% python3 -q
>>> import numpy as np
>>> np.set_printoptions(precision=2, suppress=True, linewidth=120)
>>> rng = np.random.default_rng(33)
>>> ang = rng.uniform(0, 2 * np.pi, 32)
>>> O, _ = np.linalg.qr(np.array([[0.5, 0.9],
...     [0.2, -0.1],
...     [1.7, 0.2],
...     [0.2, 0.2],
...     [0.1, -0.3],
...     [1.9, 0.5],
...     [-0.1, 1.8],
...     [1.5, -0.2],
...     [-0.7, 0.0],
...     [-0.5, 0.4],
...     [0.7, 1.1],
...     [1.8, -0.9]]))
>>> A = 5 * np.c_[np.cos(ang), np.sin(ang)] @ O.T
>>> A
array([[ 1.23,  0.19,  2.28,  0.39, -0.07,  2.74,  1.08,  1.76, -0.88, -0.36,  1.62,  1.67],
       [-0.1 ,  0.33,  1.96,  0.09,  0.37,  1.96, -1.58,  2.03, -0.87, -0.95, -0.01,  2.97],
       [-1.51, -0.12, -2.12, -0.44,  0.2 , -2.66, -1.79, -1.47,  0.79,  0.14, -1.95, -1.07],
       [ 1.74, -0.19,  0.4 ,  0.39, -0.58,  0.98,  3.48, -0.37, -0.01,  0.77,  2.13, -1.72],
       [-0.34,  0.34,  1.78,  0.03,  0.42,  1.71, -1.96,  1.95, -0.82, -0.99, -0.31,  3.02],
       [ 1.76,  0.02,  1.72,  0.47, -0.36,  2.34,  2.61,  0.96, -0.59,  0.18,  2.23,  0.16],
       [-1.75,  0.19, -0.43, -0.39,  0.58, -1.01, -3.47,  0.35,  0.02, -0.76, -2.14,  1.69],
       [ 0.19,  0.31,  2.13,  0.16,  0.29,  2.24, -1.06,  2.08, -0.92, -0.86,  0.35,  2.83],
       [ 1.45, -0.27, -0.36,  0.28, -0.6 ,  0.11,  3.36, -1.01,  0.3 ,  0.95,  1.73, -2.43],
       [ 0.5 ,  0.29,  2.26,  0.23,  0.19,  2.47, -0.49,  2.07, -0.95, -0.75,  0.73,  2.61],
       [ 1.69, -0.21,  0.22,  0.37, -0.59,  0.78,  3.48, -0.53,  0.07,  0.82,  2.06, -1.91],
       [-0.12, -0.32, -2.09, -0.14, -0.31, -2.18,  1.2 , -2.07,  0.91,  0.89, -0.26, -2.87],
       [ 0.61, -0.34, -1.53,  0.04, -0.48, -1.36,  2.37, -1.82,  0.73,  1.03,  0.65, -3.02],
       [ 1.81, -0.02,  1.55,  0.47, -0.41,  2.18,  2.83,  0.76, -0.51,  0.28,  2.28, -0.15],
       [-0.51, -0.29, -2.26, -0.23, -0.19, -2.48,  0.47, -2.07,  0.95,  0.75, -0.74, -2.61],
       [-1.8 ,  0.16, -0.66, -0.42,  0.56, -1.27, -3.43,  0.14,  0.11, -0.68, -2.22,  1.43],
       [-1.85,  0.1 , -1.08, -0.45,  0.5 , -1.71, -3.24, -0.27,  0.3 , -0.52, -2.3 ,  0.88],
       [-0.45, -0.29, -2.24, -0.22, -0.21, -2.44,  0.58, -2.07,  0.94,  0.77, -0.67, -2.65],
       [ 0.39,  0.3 ,  2.22,  0.21,  0.23,  2.39, -0.7 ,  2.08, -0.94, -0.8 ,  0.59,  2.7 ],
       [ 1.33,  0.16,  2.24,  0.4 , -0.12,  2.72,  1.32,  1.67, -0.86, -0.29,  1.74,  1.48],
       [ 1.56,  0.1 ,  2.07,  0.44, -0.23,  2.63,  1.92,  1.41, -0.76, -0.09,  2.  ,  0.94],
       [ 0.14, -0.33, -1.93, -0.08, -0.38, -1.92,  1.64, -2.02,  0.86,  0.95,  0.06, -2.98],
       [-1.26, -0.18, -2.27, -0.39,  0.09, -2.73, -1.15, -1.74,  0.88,  0.34, -1.66, -1.61],
       [ 1.85, -0.11,  0.99,  0.44, -0.52,  1.62,  3.29,  0.18, -0.26,  0.56,  2.29, -1.01],
       [-1.33, -0.17, -2.24, -0.4 ,  0.12, -2.73, -1.31, -1.68,  0.86,  0.29, -1.73, -1.49],
       [ 1.54,  0.11,  2.09,  0.44, -0.22,  2.64,  1.87,  1.43, -0.77, -0.11,  1.98,  0.99],
       [ 1.5 , -0.26, -0.25,  0.3 , -0.6 ,  0.23,  3.4 , -0.93,  0.26,  0.93,  1.8 , -2.35],
       [ 1.73, -0.2 ,  0.35,  0.38, -0.58,  0.93,  3.48, -0.41,  0.01,  0.78,  2.11, -1.77],
       [ 1.71, -0.2 ,  0.3 ,  0.38, -0.58,  0.87,  3.48, -0.46,  0.03,  0.8 ,  2.09, -1.83],
       [-1.85,  0.1 , -1.1 , -0.45,  0.5 , -1.73, -3.23, -0.28,  0.3 , -0.51, -2.3 ,  0.86],
       [-1.84,  0.05, -1.4 , -0.46,  0.45, -2.03, -2.99, -0.6 ,  0.44, -0.37, -2.3 ,  0.41],
       [-1.85,  0.09, -1.14, -0.45,  0.5 , -1.78, -3.2 , -0.33,  0.32, -0.49, -2.31,  0.79]])
>>> left, sv, vt = np.linalg.svd(A)
>>> vecs = vt[:(sv > 1e-8).sum()]
>>> x0 = A[6] + 5 * A[28] + rng.integers(2) * np.eye(12)[10]
>>> x0
array([ 6.82, -0.83,  1.08,  1.49, -2.35,  3.35, 13.94, -1.96,  0.19,  3.23,  9.31, -7.45])
>>> np.linalg.matrix_rank(np.vstack([A, x0]))
np.int64(3)
>>> np.round(np.diag(vecs.T @ vecs), 2) + 0
array([0.14, 0.  , 0.22, 0.01, 0.01, 0.3 , 0.49, 0.17, 0.04, 0.04, 0.21, 0.37])
>>> round(float(np.linalg.norm(x0 - vecs.T @ vecs @ x0)), 2)
0.89
>>> np.allclose(vecs.T @ vecs @ x0, x0)
False
>>> np.round(vecs.T @ vecs, 2) + 0
array([[ 0.14, -0.01,  0.09,  0.03, -0.04,  0.13,  0.24,  0.03, -0.02,  0.04,  0.17, -0.06],
       [-0.01,  0.  ,  0.02,  0.  ,  0.01,  0.02, -0.03,  0.03, -0.01, -0.01, -0.01,  0.04],
       [ 0.09,  0.02,  0.22,  0.03,  0.  ,  0.25,  0.03,  0.18, -0.09, -0.05,  0.12,  0.2 ],
       [ 0.03,  0.  ,  0.03,  0.01, -0.01,  0.04,  0.05,  0.02, -0.01,  0.  ,  0.04,  0.  ],
       [-0.04,  0.01,  0.  , -0.01,  0.01, -0.01, -0.08,  0.02, -0.01, -0.02, -0.04,  0.05],
       [ 0.13,  0.02,  0.25,  0.04, -0.01,  0.3 ,  0.11,  0.19, -0.1 , -0.04,  0.17,  0.19],
       [ 0.24, -0.03,  0.03,  0.05, -0.08,  0.11,  0.49, -0.07,  0.01,  0.11,  0.29, -0.26],
       [ 0.03,  0.03,  0.18,  0.02,  0.02,  0.19, -0.07,  0.17, -0.08, -0.07,  0.04,  0.23],
       [-0.02, -0.01, -0.09, -0.01, -0.01, -0.1 ,  0.01, -0.08,  0.04,  0.03, -0.03, -0.09],
       [ 0.04, -0.01, -0.05,  0.  , -0.02, -0.04,  0.11, -0.07,  0.03,  0.04,  0.04, -0.12],
       [ 0.17, -0.01,  0.12,  0.04, -0.04,  0.17,  0.29,  0.04, -0.03,  0.04,  0.21, -0.06],
       [-0.06,  0.04,  0.2 ,  0.  ,  0.05,  0.19, -0.26,  0.23, -0.09, -0.12, -0.06,  0.37]])
>>> Ac = A - A.mean(axis=0)
>>> left, sv, vt = np.linalg.svd(Ac, full_matrices=False)
>>> np.round(sv ** 2 / (sv ** 2).sum(), 2) + 0
array([0.57, 0.43, 0.  , 0.  , 0.  , 0.  , 0.  , 0.  , 0.  , 0.  , 0.  , 0.  ])
>>> np.abs(left[:, 0]).argmax()
np.int64(2)
>>> round(float((sv ** 2).sum() ** 2 / (sv ** 4).sum()), 2)
1.96
>>> np.round(np.linalg.norm(A), 2)
np.float64(28.28)
>>> A.sum(axis=0)
array([ 6.17, -0.67,  1.46,  1.38, -2.04,  3.52, 12.27, -1.28, -0.04,  2.7 ,  7.54, -6.03])
>>> A[32]
Traceback (most recent call last):
  File "<python-input-23>", line 1, in <module>
    A[32]
    ~^^^^
IndexError: index 32 is out of bounds for axis 0 with size 32
>>> np.round(A.mean(axis=0), 2) + 0
array([ 0.19, -0.02,  0.05,  0.04, -0.06,  0.11,  0.38, -0.04,  0.  ,  0.08,  0.24, -0.19])
>>> round(np.abs(A).max(), 2)
np.float64(3.48)
>>> J = np.array([[1, 1, 0, -1], [2, 1, -1, 0], [-2, -1, 3, -2], [3, 1, -3, 1]])
>>> J
array([[ 1,  1,  0, -1],
       [ 2,  1, -1,  0],
       [-2, -1,  3, -2],
       [ 3,  1, -3,  1]])
>>> x0 = np.array([-1, 3, 2, 2])
>>> J @ (2 * x0)
array([ 0, -2,  2, -8])
>>> J @ np.ones(4)
array([ 1.,  2., -2.,  2.])
>>> np.einsum("ij,j->i", J, x0)
array([ 0, -1,  1, -4])
>>> (J @ x0).argmax()
np.int64(2)
>>> u = np.array([5, 7, 7, 5])
>>> M2 = J + np.outer(u, np.eye(4)[1])
>>> np.linalg.matrix_rank(np.linalg.inv(M2) - np.linalg.inv(J), tol=1e-8)
np.int64(1)
>>> K = np.load("x.npy")
>>> K
array([[-1.2,  0.1, -0.5, -1.1,  1. , -0.8,  0.3, -0.6, -1.2, -1.2],
       [ 1.4,  0.9,  0.7, -0.3,  0. , -1.2, -0.3,  1.8, -1. ,  0.4],
       [-1.2, -0.5,  0.7,  1.6, -2.4,  1. ,  0.1, -0.3, -0.4,  0.4],
       [-0.5,  0.3,  1.2,  0.6, -0.4,  1.8,  1.3, -1.4,  0.7, -0.7],
       [ 1.1, -1.3,  0.4, -1.3,  0.3, -0.3,  1.9, -1.4,  0.2, -1.3],
       [ 0.2, -0.3, -0.6, -0.9, -1.8, -0.9,  1.5, -1.8,  0.1, -0.4],
       [-1.3, -0.3,  2. ,  0.2,  0.3,  1.4,  0. ,  0.8,  0.6,  0.9],
       [-1.5, -2.6,  0.2,  0.9,  0.5, -1. ,  0.2,  1.9,  0.6, -0.3],
       [ 0.6, -1.2,  0.6,  2.9, -0.4, -0.8, -0.6,  0. ,  0.5,  0.1],
       [-1.4,  1. , -2.3, -2.2, -1. ,  0.1,  0.3, -1.7,  0.1, -1.2],
       [-1.2,  0.3,  0.8, -0.4,  0. , -1.2, -0.2,  0.4, -0.1,  0. ],
       [ 0.7, -0.9, -0.1,  0.9, -2.6,  1.9, -0.2, -0.8, -1.7, -0.2]])
>>> x0 = np.array([0, 3, -3, -1, 1, 3, -3, 1, 1, -2])
>>> target = K @ x0
>>> np.round(np.linalg.solve(K.T @ K, K.T @ target), 2) + 0
array([ 0.,  3., -3., -1.,  1.,  3., -3.,  1.,  1., -2.])
>>> np.round(np.linalg.pinv(K) @ K, 2) + 0
array([[1., 0., 0., 0., 0., 0., 0., 0., 0., 0.],
       [0., 1., 0., 0., 0., 0., 0., 0., 0., 0.],
       [0., 0., 1., 0., 0., 0., 0., 0., 0., 0.],
       [0., 0., 0., 1., 0., 0., 0., 0., 0., 0.],
       [0., 0., 0., 0., 1., 0., 0., 0., 0., 0.],
       [0., 0., 0., 0., 0., 1., 0., 0., 0., 0.],
       [0., 0., 0., 0., 0., 0., 1., 0., 0., 0.],
       [0., 0., 0., 0., 0., 0., 0., 1., 0., 0.],
       [0., 0., 0., 0., 0., 0., 0., 0., 1., 0.],
       [0., 0., 0., 0., 0., 0., 0., 0., 0., 1.]])
>>> target = target + 0.3 * rng.normal(size=12)
>>> target
array([ 1.38, -2.  , -5.94, -0.98, -8.96, -8.16, -2.96, -9.49, -8.89, 10.99, -3.63, -1.79])
>>> beta, *_ = np.linalg.lstsq(K, target)
>>> [round(float(np.linalg.norm(np.linalg.solve(K.T @ K + lam * np.eye(10), K.T @ target))), 2) for lam in (0, 1, 10, 100)]
[6.5, 5.5, 3.29, 0.81]
>>> beta
array([-0.16,  3.19, -3.01, -0.72,  1.12,  2.98, -2.7 ,  0.91,  0.82, -1.86])
>>> beta.round()
array([-0.,  3., -3., -1.,  1.,  3., -3.,  1.,  1., -2.])
>>> O, R = np.linalg.qr(K)
>>> round(float(np.trace(O @ O.T)), 2)
10.0
>>> np.round(O.T @ O, 2) + 0
array([[1., 0., 0., 0., 0., 0., 0., 0., 0., 0.],
       [0., 1., 0., 0., 0., 0., 0., 0., 0., 0.],
       [0., 0., 1., 0., 0., 0., 0., 0., 0., 0.],
       [0., 0., 0., 1., 0., 0., 0., 0., 0., 0.],
       [0., 0., 0., 0., 1., 0., 0., 0., 0., 0.],
       [0., 0., 0., 0., 0., 1., 0., 0., 0., 0.],
       [0., 0., 0., 0., 0., 0., 1., 0., 0., 0.],
       [0., 0., 0., 0., 0., 0., 0., 1., 0., 0.],
       [0., 0., 0., 0., 0., 0., 0., 0., 1., 0.],
       [0., 0., 0., 0., 0., 0., 0., 0., 0., 1.]])
>>> np.abs(np.diag(R))
array([3.81, 3.61, 3.54, 3.57, 4.02, 3.31, 1.89, 1.89, 1.99, 0.93])
>>> R
array([[ 3.81,  0.34,  0.03,  0.36,  0.01, -0.39, -0.04, -0.04, -0.57,  0.33],
       [ 0.  , -3.61,  0.99,  2.27, -0.49, -0.23,  0.61,  0.66,  0.4 , -0.25],
       [ 0.  ,  0.  , -3.54, -1.95, -0.58, -1.08,  0.17, -1.65, -0.45, -1.37],
       [ 0.  ,  0.  ,  0.  ,  3.57, -1.34,  0.76, -1.81,  0.64, -0.03,  1.09],
       [ 0.  ,  0.  ,  0.  ,  0.  ,  4.02, -1.72, -1.01,  2.16,  0.96,  0.2 ],
       [ 0.  ,  0.  ,  0.  ,  0.  ,  0.  ,  3.31,  0.23, -1.15,  0.2 , -0.17],
       [ 0.  ,  0.  ,  0.  ,  0.  ,  0.  ,  0.  ,  1.89, -2.38,  1.18, -1.19],
       [ 0.  ,  0.  ,  0.  ,  0.  ,  0.  ,  0.  ,  0.  , -1.89, -0.17, -0.51],
       [ 0.  ,  0.  ,  0.  ,  0.  ,  0.  ,  0.  ,  0.  ,  0.  ,  1.99,  0.8 ],
       [ 0.  ,  0.  ,  0.  ,  0.  ,  0.  ,  0.  ,  0.  ,  0.  ,  0.  ,  0.93]])
>>> O.round(2) + 0
array([[-0.31, -0.06,  0.12, -0.17,  0.2 , -0.1 ,  0.11,  0.29, -0.79,  0.11],
       [ 0.37, -0.22, -0.25, -0.12, -0.11, -0.44, -0.18, -0.48, -0.25, -0.32],
       [-0.31,  0.11, -0.17,  0.32, -0.5 , -0.12,  0.08, -0.14, -0.15,  0.18],
       [-0.13, -0.1 , -0.37,  0.04, -0.15,  0.31,  0.67, -0.17, -0.12, -0.36],
       [ 0.29,  0.39,  0.  , -0.64, -0.09,  0.07,  0.21,  0.24,  0.03, -0.23],
       [ 0.05,  0.09,  0.19, -0.21, -0.48, -0.4 ,  0.34,  0.  ,  0.16,  0.44],
       [-0.34,  0.05, -0.55, -0.24, -0.08,  0.22, -0.28,  0.12,  0.26,  0.13],
       [-0.39,  0.68,  0.13, -0.07,  0.2 , -0.14, -0.07, -0.49,  0.  , -0.15],
       [ 0.16,  0.35, -0.07,  0.54,  0.11, -0.29,  0.19,  0.42,  0.12, -0.29],
       [-0.37, -0.31,  0.56, -0.08, -0.23,  0.04,  0.  ,  0.  ,  0.24, -0.48],
       [-0.31, -0.11, -0.26, -0.15, -0.1 , -0.51, -0.19,  0.36,  0.06, -0.29],
       [ 0.18,  0.27,  0.1 ,  0.12, -0.56,  0.33, -0.42,  0.15, -0.33, -0.19]])
>>> O.shape, R.shape
((12, 10), (10, 10))
>>> np.round(abs(R[0, 0]), 2), np.round(np.linalg.norm(K[:, 0]), 2)
(np.float64(3.81), np.float64(3.81))
>>> M2 = J[0, 0] * J[1:] - np.outer(J[1:, 0], J[0])
>>> M2
array([[ 0, -1, -1,  2],
       [ 0,  1,  3, -4],
       [ 0, -2, -3,  4]])
>>> J[:, 0] / J[0, 0]
array([ 1.,  2., -2.,  3.])
>>> u = np.array([-2, -2])
>>> np.convolve(M2[2], u)
array([ 0,  4, 10, -2, -8])
>>> feats = np.load("run3.npy")
>>> feats
array([[-18.26, -42.78,  -1.06],
       [-20.67, -42.43,   0.07],
       [-18.65, -40.33,  -0.82],
       [-19.17, -40.76,  -2.04],
       [-18.84, -40.07,   0.85],
       [-22.69, -40.7 ,   0.89],
       [-21.85, -40.93,  -1.12],
       [-18.33, -40.7 ,  -0.99],
       [-19.87, -40.45,   0.17],
       [-19.94, -39.88,   0.99],
       [-20.02, -40.09,   0.23],
       [-20.82, -39.99,  -0.85],
       [-20.15, -41.3 ,  -0.86],
       [-18.45, -40.78,  -0.52],
       [-20.18, -40.  ,   0.98],
       [-19.49, -38.14,  -0.15],
       [-19.77, -38.99,   1.15],
       [-19.51, -39.05,  -0.72],
       [-20.31, -40.96,  -0.23],
       [-20.82, -40.98,   1.46],
       [-20.65, -40.3 ,  -0.06],
       [-21.1 , -39.86,   0.85],
       [-17.77, -39.73,   0.26],
       [-19.84, -38.17,   0.57]])
>>> M2 = np.c_[feats[:, :2] @ np.array([[-3, -2], [-3, -2]]), np.array([2, 9, 8, 6, 4, 1, 0, 3, 0, 7, 4, 9, 5, 5, 2, 4, 2, 0, 5, 9, 3, 3, 3, 6])]
>>> M2
array([[183.12, 122.08,   2.  ],
       [189.3 , 126.2 ,   9.  ],
       [176.94, 117.96,   8.  ],
       [179.79, 119.86,   6.  ],
       [176.73, 117.82,   4.  ],
       [190.17, 126.78,   1.  ],
       [188.34, 125.56,   0.  ],
       [177.09, 118.06,   3.  ],
       [180.96, 120.64,   0.  ],
       [179.46, 119.64,   7.  ],
       [180.33, 120.22,   4.  ],
       [182.43, 121.62,   9.  ],
       [184.35, 122.9 ,   5.  ],
       [177.69, 118.46,   5.  ],
       [180.54, 120.36,   2.  ],
       [172.89, 115.26,   4.  ],
       [176.28, 117.52,   2.  ],
       [175.68, 117.12,   0.  ],
       [183.81, 122.54,   5.  ],
       [185.4 , 123.6 ,   9.  ],
       [182.85, 121.9 ,   3.  ],
       [182.88, 121.92,   3.  ],
       [172.5 , 115.  ,   3.  ],
       [174.03, 116.02,   6.  ]])
>>> np.round(np.linalg.norm(M2 - feats @ np.linalg.lstsq(feats, M2)[0], axis=0), 2) + 0
array([ 0.  ,  0.  , 13.39])
